% ipython --no-banner

In [1]: import numpy as np

In [2]: from numpy import linalg as LA

In [3]: np.set_printoptions(precision=2, suppress=True, linewidth=100, legacy="1.25")

In [4]: A = 4 * np.eye(8) + np.ones((8, 8))

In [5]: A
Out[5]: 
array([[5., 1., 1., 1., 1., 1., 1., 1.],
       [1., 5., 1., 1., 1., 1., 1., 1.],
       [1., 1., 5., 1., 1., 1., 1., 1.],
       [1., 1., 1., 5., 1., 1., 1., 1.],
       [1., 1., 1., 1., 5., 1., 1., 1.],
       [1., 1., 1., 1., 1., 5., 1., 1.],
       [1., 1., 1., 1., 1., 1., 5., 1.],
       [1., 1., 1., 1., 1., 1., 1., 5.]])

In [6]: w, evecs = LA.eigh(A)

In [7]: np.abs(evecs[:, -1])
Out[7]: array([0.35, 0.35, 0.35, 0.35, 0.35, 0.35, 0.35, 0.35])

In [8]: np.round(evecs.T @ evecs, 2) + 0
Out[8]: 
array([[1., 0., 0., 0., 0., 0., 0., 0.],
       [0., 1., 0., 0., 0., 0., 0., 0.],
       [0., 0., 1., 0., 0., 0., 0., 0.],
       [0., 0., 0., 1., 0., 0., 0., 0.],
       [0., 0., 0., 0., 1., 0., 0., 0.],
       [0., 0., 0., 0., 0., 1., 0., 0.],
       [0., 0., 0., 0., 0., 0., 1., 0.],
       [0., 0., 0., 0., 0., 0., 0., 1.]])

In [9]: round(float(w.sum()), 2), np.trace(A)
Out[9]: (40.0, 40.0)

In [10]: np.unique(w.round(6) + 0, return_counts=True)[1]
Out[10]: array([7, 1])

In [11]: (w > 1e-8).sum(), (w < -1e-8).sum()
Out[11]: (8, 0)

In [12]: low = LA.cholesky(A)

In [13]: round(float(np.prod(np.diag(low)) ** 2), 2), round(float(LA.det(A)), 2)
Out[13]: (196608.0, 196608.0)

In [14]: LA.eigvalsh(A).min() > 0
Out[14]: True

In [15]: np.diag(low) ** 2
Out[15]: array([5.  , 4.8 , 4.67, 4.57, 4.5 , 4.44, 4.4 , 4.36])

In [16]: rng = np.random.default_rng(11868)

In [17]: idx = rng.permutation(8)

In [18]: B = A[:, idx] * rng.choice([-1, 1], 8)

In [19]: B
Out[19]: 
array([[-1.,  1., -1.,  1.,  1., -5.,  1.,  1.],
       [-1.,  1., -1.,  5.,  1., -1.,  1.,  1.],
       [-1.,  1., -1.,  1.,  5., -1.,  1.,  1.],
       [-1.,  1., -1.,  1.,  1., -1.,  1.,  5.],
       [-5.,  1., -1.,  1.,  1., -1.,  1.,  1.],
       [-1.,  1., -5.,  1.,  1., -1.,  1.,  1.],
       [-1.,  5., -1.,  1.,  1., -1.,  1.,  1.],
       [-1.,  1., -1.,  1.,  1., -1.,  5.,  1.]])

In [20]: Uu, _, Vt = LA.svd(A.T @ B)

In [21]: np.round(LA.lstsq(A, B)[0], 2) + 0
Out[21]: 
array([[ 0.,  0.,  0.,  0.,  0., -1.,  0.,  0.],
       [ 0.,  0.,  0.,  1.,  0.,  0.,  0.,  0.],
       [ 0.,  0.,  0.,  0.,  1.,  0.,  0.,  0.],
       [ 0.,  0.,  0.,  0.,  0.,  0.,  0.,  1.],
       [-1.,  0.,  0.,  0.,  0.,  0.,  0.,  0.],
       [ 0.,  0., -1.,  0.,  0.,  0.,  0.,  0.],
       [ 0.,  1.,  0.,  0.,  0.,  0.,  0.,  0.],
       [ 0.,  0.,  0.,  0.,  0.,  0.,  1.,  0.]])

In [22]: round(np.abs(LA.eigvals(B)).max(), 2)
Out[22]: 7.17

In [23]: (B + B.T) / 2
Out[23]: 
array([[-1.,  0., -1.,  0., -2., -3.,  0.,  0.],
       [ 0.,  1.,  0.,  3.,  1.,  0.,  3.,  1.],
       [-1.,  0., -1.,  0.,  2., -3.,  0.,  0.],
       [ 0.,  3.,  0.,  1.,  1.,  0.,  1.,  3.],
       [-2.,  1.,  2.,  1.,  1.,  0.,  1.,  1.],
       [-3.,  0., -3.,  0.,  0., -1.,  0.,  0.],
       [ 0.,  3.,  0.,  1.,  1.,  0.,  1.,  3.],
       [ 0.,  1.,  0.,  3.,  1.,  0.,  3.,  1.]])

In [24]: LA.matrix_power(B, 4)
Out[24]: 
array([[-648.,  328., -104.,  328.,  -24., -168.,  328.,  328.],
       [-488.,  936., -328.,  680.,  200., -136.,  680.,  680.],
       [-296.,  488., -648.,  488.,  264., -200.,  488.,  488.],
       [-488.,  680., -328.,  936.,  200., -136.,  680.,  680.],
       [-264.,  200.,   24.,  200., -408.,  -40.,  200.,  200.],
       [-200.,  136., -168.,  136.,   40., -488.,  136.,  136.],
       [-488.,  680., -328.,  680.,  200., -136.,  936.,  680.],
       [-488.,  680., -328.,  680.,  200., -136.,  680.,  936.]])

In [25]: np.allclose(B @ B.T, B.T @ B)
Out[25]: False
